% python3 -q
>>> import numpy as np
>>> import numpy.linalg as la
>>> np.set_printoptions(precision=1, suppress=True, linewidth=200, sign=" ")
>>> def tidy(a):
...     return np.round(a, 1) + 0
... 
>>> F = np.loadtxt("w.csv", delimiter=",")
>>> print(F)
[[ 0.  0.  0.  0.]
 [ 0.  0.  0.  0.]
 [ 2.  2.  0.  0.]
 [ 0.  1.  2.  2.]]
>>> Uu, s = la.svd(F)
Traceback (most recent call last):
  File "<python-input-6>", line 1, in <module>
    Uu, s = la.svd(F)
    ^^^^^
ValueError: too many values to unpack (expected 2)
>>> Uu, s, VT = la.svd(F, full_matrices=False)
>>> print(tidy(VT @ VT.T))
[[ 1.  0.  0.  0.]
 [ 0.  1.  0.  0.]
 [ 0.  0.  1.  0.]
 [ 0.  0.  0.  1.]]
>>> print(np.allclose(Uu * s @ VT, F))
True
>>> print((s > 1e-8).sum())
2
>>> print(tidy(np.sqrt((s ** 2).sum())), tidy(la.norm(F)))
4.1 4.1
>>> print(tidy(np.abs(VT[0])))
[ 0.4  0.6  0.5  0.5]
>>> print(tidy(Uu.T @ F @ VT.T))
[[ 3.2  0.   0.   0. ]
 [ 0.   2.5  0.   0. ]
 [ 0.   0.   0.   0. ]
 [ 0.   0.   0.   0. ]]
>>> print(tidy(np.cumsum(s ** 2) / np.sum(s ** 2)))
[ 0.6  1.   1.   1. ]
>>> Uu, s, VT = la.svd(F)
>>> print(np.argmax(s[:-1] / (s[1:] + 1e-6)) + 1)
2
>>> other = Uu[:, :2] @ np.diag(s[:2]) @ VT[:2]
>>> print(tidy(la.norm(F - other) / la.norm(F)))
0.0
>>> print(tidy(la.norm(F - other, 2)), s[2])
0.0 0.0
>>> def softmax(z):
...     e = np.exp(z - z.max(axis=-1, keepdims=True))
...     return e / e.sum(axis=-1, keepdims=True)
... 
>>> print(tidy(softmax(F).sum(axis=1)))
[ 1.  1.  1.  1.]
>>> print(tidy(softmax(10 * F[2])))
[ 0.5  0.5  0.   0. ]
>>> print(tidy(softmax(F[2])))
[ 0.4  0.4  0.1  0.1]
>>> att = F @ F.T / np.sqrt(4)
>>> print(softmax(att).round(6).argmax(axis=1))
[ 0  0  2  3]
>>> print(tidy(softmax(att)[2] @ F))
[ 1.8  1.9  0.1  0.1]
>>> print(tidy(softmax(att)))
[[ 0.2  0.2  0.2  0.2]
 [ 0.2  0.2  0.2  0.2]
 [ 0.   0.   0.9  0. ]
 [ 0.   0.   0.   1. ]]
>>> J = np.load("data.npy")
>>> print(J)
[[ 3.  1.  0.  0.  0.]
 [ 0.  3.  1.  0.  0.]
 [ 0.  0.  3.  1.  0.]
 [ 0.  0.  0.  3.  1.]
 [ 0.  0.  0.  0.  3.]]
>>> Q, vecs = la.qr(J[:, :3])[0], la.qr(J[:, 3:])[0]
>>> s = la.svd(Q.T @ vecs, compute_uv=False)
>>> print(tidy(np.degrees(np.arccos(s.clip(0, 1)))))
[ 70.6  90. ]
>>> arr = np.load("a.npy")
>>> print(arr)
[[ 0  1  1]
 [ 1  0  1]
 [ 1  1  0]]
>>> print(np.all(la.eigvalsh(arr) > 0))
False
>>> print([round(float(la.det(arr[:i, :i])), 2) + 0 for i in range(1, 4)])
[0.0, -1.0, 2.0]
>>> print(tidy(la.eigvalsh(arr).min()))
-1.0
>>> rng = np.random.default_rng(94)
>>> lab = rng.permutation(3)
>>> print(lab)
[ 0  2  1]
>>> other = arr[lab][:, lab]
>>> print(np.allclose(other, arr))
True
>>> print(np.trace(other))
0
>>> print(other)
[[ 0  1  1]
 [ 1  0  1]
 [ 1  1  0]]
>>> w, vecs = la.eigh(arr)
>>> vec = np.array([-2, 1, 0])
>>> print((np.sign(vecs[:, -1].round(6)) == np.sign(vecs[0, -1].round(6))).astype(int))
[ 1  1  1]
>>> print(tidy(vecs * np.maximum(w, 0) @ vecs.T))
[[ 0.7  0.7  0.7]
 [ 0.7  0.7  0.7]
 [ 0.7  0.7  0.7]]
>>> W0 = np.array([[2.0, -0.4, 5.8, -0.5],
...     [0.3, 1.7, 4.7, 1.3],
...     [1.4, -1.7, 3.1, -2.6],
...     [0.2, -1.5, 5.6, 1.4],
...     [0.3, -0.7, 7.2, 0.2],
...     [0.8, -2.0, 6.0, -1.4],
...     [-0.4, -0.4, 5.4, -2.6],
...     [0.1, 0.8, 4.5, 1.7],
...     [1.1, 0.5, 6.5, -0.5],
...     [-1.1, 2.6, 5.0, -0.3],
...     [0.9, 0.8, 4.8, 1.0],
...     [0.5, -1.1, 5.4, -0.4],
...     [-0.5, -0.5, 5.2, -0.3]])
>>> print(W0)
[[ 2.  -0.4  5.8 -0.5]
 [ 0.3  1.7  4.7  1.3]
 [ 1.4 -1.7  3.1 -2.6]
 [ 0.2 -1.5  5.6  1.4]
 [ 0.3 -0.7  7.2  0.2]
 [ 0.8 -2.   6.  -1.4]
 [-0.4 -0.4  5.4 -2.6]
 [ 0.1  0.8  4.5  1.7]
 [ 1.1  0.5  6.5 -0.5]
 [-1.1  2.6  5.  -0.3]
 [ 0.9  0.8  4.8  1. ]
 [ 0.5 -1.1  5.4 -0.4]
 [-0.5 -0.5  5.2 -0.3]]
>>> f = np.array([0, 2, 2, 1, -1])
>>> other = J + np.outer(f, np.eye(5)[3])
>>> print(tidy(la.det(other) / la.det(J)), tidy(1 + la.solve(J, f)[3]))
1.4 1.4
>>> print(la.matrix_rank(other - J))
1
>>> vec = np.array([3, 4, 4, 5])
>>> rhs = W0 @ vec
>>> print(tidy(rhs))
[25.1 33.  -3.2 24.  27.9 11.4  5.8 30.  28.8 25.6 30.1 16.7 15.8]
>>> print(tidy(la.lstsq(W0, rhs)[0]))
[ 3.  4.  4.  5.]
>>> print(tidy(la.pinv(W0) @ W0))
[[ 1.  0.  0.  0.]
 [ 0.  1.  0.  0.]
 [ 0.  0.  1.  0.]
 [ 0.  0.  0.  1.]]
>>> rhs = rhs + 0.1 * rng.normal(size=13)
>>> print(tidy(rhs))
[25.2 32.9 -3.2 24.  27.9 11.5  5.8 29.9 28.7 25.4 30.1 16.6 15.8]
>>> c, *_ = la.lstsq(W0, rhs)
>>> print(tidy(W0.T @ (rhs - W0 @ c)))
[ 0.  0.  0.  0.]
>>> print(c.round())
[ 3.  4.  4.  5.]
>>> vec = np.array([6, 0, -5, 8])
>>> rhs = W0 @ vec
>>> c, lr = np.zeros(4), 1 / la.norm(W0, 2) ** 2
>>> for i in range(150):
...     c -= lr * W0.T @ (W0 @ c - rhs)
...     if i % 50 == 0: print(i, round(la.norm(W0 @ c - rhs), 1))
... 
0 37.3
50 7.0
100 2.4
>>> print(tidy(la.cond(W0)))
7.8
>>> K = np.maximum(np.array([[-2], [0], [-1], [-1], [2], [-2], [0], [2], [0], [-2], [1]]) @ np.array([[-2, -3, 2, 5]]) + np.array([-2, -3, -5, 2]), 0)
>>> print(K)
[[  2   3   0   0]
 [  0   0   0   2]
 [  0   0   0   0]
 [  0   0   0   0]
 [  0   0   0  12]
 [  2   3   0   0]
 [  0   0   0   2]
 [  0   0   0  12]
 [  0   0   0   2]
 [  2   3   0   0]
 [  0   0   0   7]]
>>> other = K + rng.integers(-2, 3, (11, 2)) @ rng.integers(-2, 3, (2, 4))
>>> print(other)
[[ 0  3 -4  2]
 [-2  0  0  2]
 [ 0  0  0  0]
 [-6  0 -4  2]
 [-5  0 -2 13]
 [ 2  3  4 -2]
 [ 4  0  4  0]
 [-5  0 -2 13]
 [ 3  0 -2  3]
 [ 3  3  2 -1]
 [-1  0 -2  8]]
>>> print(other - K)
[[-2  0 -4  2]
 [-2  0  0  0]
 [ 0  0  0  0]
 [-6  0 -4  2]
 [-5  0 -2  1]
 [ 0  0  4 -2]
 [ 4  0  4 -2]
 [-5  0 -2  1]
 [ 3  0 -2  1]
 [ 1  0  2 -1]
 [-1  0 -2  1]]
>>> print(tidy(la.svd(other - K, compute_uv=False)))
[ 13.7   6.2   0.    0. ]
>>> Uu, s, VT = la.svd(K)
>>> print(tidy(s))
[ 18.7   6.2   0.    0. ]
>>> print(np.argmax(s[:-1] / (s[1:] + 1e-6)) + 1)
2
>>> other = Uu[:, :2] @ np.diag(s[:2]) @ VT[:2]
>>> print(la.matrix_rank(other))
2
>>> print(tidy(la.norm(K - other) / la.norm(K)))
0.0
>>> print(tidy(np.abs(K - other).max()))
0.0
>>> print(tidy(other))
[[  2.   3.   0.   0.]
 [  0.   0.   0.   2.]
 [  0.   0.   0.   0.]
 [  0.   0.   0.   0.]
 [  0.   0.   0.  12.]
 [  2.   3.   0.   0.]
 [  0.   0.   0.   2.]
 [  0.   0.   0.  12.]
 [  0.   0.   0.   2.]
 [  2.   3.   0.   0.]
 [  0.   0.   0.   7.]]
>>> rk = la.matrix_rank(K)
>>> print(rk)
2
>>> N = la.svd(K)[2][rk:].T
>>> print(tidy(N @ N.T))
[[ 0.7 -0.5  0.   0. ]
 [-0.5  0.3  0.   0. ]
 [ 0.   0.   1.   0. ]
 [ 0.   0.   0.   0. ]]
>>> print([int(la.matrix_rank(K[:i])) for i in range(1, len(K) + 1)])
[1, 2, 2, 2, 2, 2, 2, 2, 2, 2, 2]
>>> print([int(la.matrix_rank(np.delete(K, i, axis=0))) for i in range(11)])
[2, 2, 2, 2, 2, 2, 2, 2, 2, 2, 2]
>>> print(la.matrix_rank(K.T @ K), la.matrix_rank(K @ K.T))
2 2
>>> print(np.allclose(K @ N, 0))
True
>>> print([round(float(x), 1) for x in la.svd(K, compute_uv=False)[:3]])
[18.7, 6.2, 0.0]
>>> print(la.matrix_rank(K, rtol=0.1))
2
>>> print(la.cond(K) > 100)
True
>>> Uu, s, VT = la.svd(K)
>>> vecs = VT[:(s > 1e-8).sum()]
>>> vec = K[4] + 4 * K[5] + rng.integers(2) * np.eye(4)[0]
>>> print(vec)
[  8.  12.   0.  12.]
>>> print(np.allclose(vecs.T @ vecs @ vec, vec))
True
>>> print(tidy(la.norm(vec - vecs.T @ vecs @ vec)))
0.0
>>> A = np.load("run12.npy")
>>> print(A)
[[ 0  1  1  1  1]
 [ 1  0  0  0  1]
 [ 1  0  0  1  1]
 [ 1  0  1  0  1]
 [ 1  1  1  1  0]]
>>> P = np.triu(np.array([[3, 2, -3, 2, -3],
...     [-3, 3, 1, -3, 3],
...     [0, 1, 0, 0, -3],
...     [1, -2, 3, -2, 0],
...     [2, 2, 0, 3, 1]]), 1) + np.eye(5)
>>> other = P @ A @ la.inv(P)
>>> print(tidy(np.poly(other)))
[  1.   0.  -8. -10.  -1.   2.]
>>> print(P @ A - A @ P)
[[-2. -3. -2. -3.  1.]
 [ 1.  1.  3.  2.  1.]
 [-3. -5.  0. -5.  3.]
 [ 0. -2.  3. -2.  6.]
 [ 0. -2.  2.  1.  3.]]
>>> print(la.matrix_rank(other))
5
>>> print(tidy(la.det(other)))
-2.0
>>> M = np.load("dump.npy")
>>> print(M)
[[  0.4   2.  -30.   20.7]
 [  4.4 -18.4   6.2  -5.8]
 [ 19.5  13.9   5.1  -2.6]
 [ 23.7 -17.9  20.9 -12.6]
 [  5.1  39.8 -13.5 -18.4]
 [-10.3 -18.2  17.3 -15.3]
 [  4.   -8.5 -46.7  13.9]
 [-24.  -19.7 -12.5 -11.5]
 [-11.1  -0.7   0.1  16.9]
 [  0.    0.   -0.2 -25.6]
 [ 21.4  29.8   3.6  12.4]
 [ -1.8   0.5  -2.2  10.5]
 [ 18.9   0.2 -17.7   5.1]
 [ -3.8 -26.1  -0.5   5.7]
 [-13.7 -17.4   1.4 -18.8]]
>>> f = np.array([0, 2, 3])
>>> print(tidy(np.convolve(M[9], f)))
[  0.    0.    0.   -0.4 -51.8 -76.8]
>>> print(np.polyval(f, M[9]))
[  3.    3.    2.6 -48.2]
>>> W1 = np.array([[3, 3, -2, -1, 3, -2],
...     [-3, 1, -1, -3, 2, -1],
...     [3, 1, -2, 2, 1, 3],
...     [1, 3, 2, -1, 0, 2]])
>>> c = np.array([0, -4, -5, 4, -5, 3])
>>> act = np.maximum(M @ W1 + c, 0)
>>> print(la.matrix_rank(act))
6
>>> print((act > 0).astype(int))
[[ 0  1  1  0  0  0]
 [ 1  0  0  1  0  1]
 [ 1  1  0  0  1  0]
 [ 1  1  0  1  1  1]
 [ 0  0  0  0  1  0]
 [ 1  0  0  1  0  1]
 [ 0  0  1  0  0  0]
 [ 0  0  1  1  0  1]
 [ 0  1  1  1  0  1]
 [ 0  0  0  1  0  0]
 [ 0  1  0  0  1  0]
 [ 0  1  1  0  0  1]
 [ 1  1  1  0  1  0]
 [ 1  0  1  1  0  1]
 [ 0  0  0  1  0  1]]
>>> print(tidy((act > 0).mean(axis=0)))
[ 0.4  0.5  0.5  0.5  0.3  0.5]
>>> Z = np.array([[-4, -5], [-4, -4], [4, -5], [1, -5], [4, 0], [-5, 4]])
>>> print(W1 @ Z)
[[-11 -20]
 [ 14  27]
 [-33  -7]
 [-19 -14]]
>>> print((act @ Z).round(6).argmax(axis=1))
[ 0  0  0  0  0  0  0  0  1  0  0  0  0  0  0]
>>> cen = M - M.mean(axis=1)
Traceback (most recent call last):
  File "<python-input-123>", line 1, in <module>
    cen = M - M.mean(axis=1)
          ~~^~~~~~~~~~~~~~~~
ValueError: operands could not be broadcast together with shapes (15,4) (15,) 
>>> cen = M - M.mean(axis=0)
>>> Uu, s, VT = la.svd(cen, full_matrices=False)
>>> print(tidy(VT[0] * np.sign(VT[0, np.abs(VT[0]).argmax()])))
[ 0.3  0.7 -0.5  0.4]
>>> print(tidy(np.abs(VT[-1])))
[ 0.7  0.3  0.5  0.5]
>>> print(tidy(cen.mean(axis=0)))
[ 0.  0.  0.  0.]
>>> print(tidy((s ** 2).sum() ** 2 / (s ** 4).sum()))
3.1
>>> print(np.abs(VT[0]).argmax())
1
>>> print(np.searchsorted(np.cumsum(s ** 2) / (s ** 2).sum(), 0.9) + 1)
3
>>> mat = np.loadtxt("test5.csv", delimiter=",")
>>> print(tidy(mat))
[[ 0.  -2.3 -1.6 -4.1 -0.3]
 [-0.9 -0.9 -2.3  1.   4.1]
 [ 4.2  2.2 -1.4 -0.7  0.8]
 [-0.7  1.7  3.2 -2.3  2.5]
 [-2.5  3.4 -2.3 -0.9 -0.9]]
>>> print(tidy((mat - mat.T) / 2))
[[ 0.  -0.7 -2.9 -1.7  1.1]
 [ 0.7  0.  -2.2 -0.3  0.4]
 [ 2.9  2.2  0.  -2.   1.6]
 [ 1.7  0.3  2.   0.   1.7]
 [-1.1 -0.4 -1.6 -1.7  0. ]]
>>> print(tidy(np.trace(mat)))
-5.5
>>> print(tidy(np.abs(la.eigvals(mat)).max()))
5.0
>>> print(tidy(mat @ mat))
[[ -0.8  -9.3  -5.    8.7 -20.9]
 [-19.8  13.8   0.2  -1.8  -6.2]
 [ -9.3 -13.  -13.7 -12.9   4. ]
 [  6.9  11.6 -20.3   5.4   1.6]
 [ -9.9  -6.6  -1.3  18.7  11.4]]
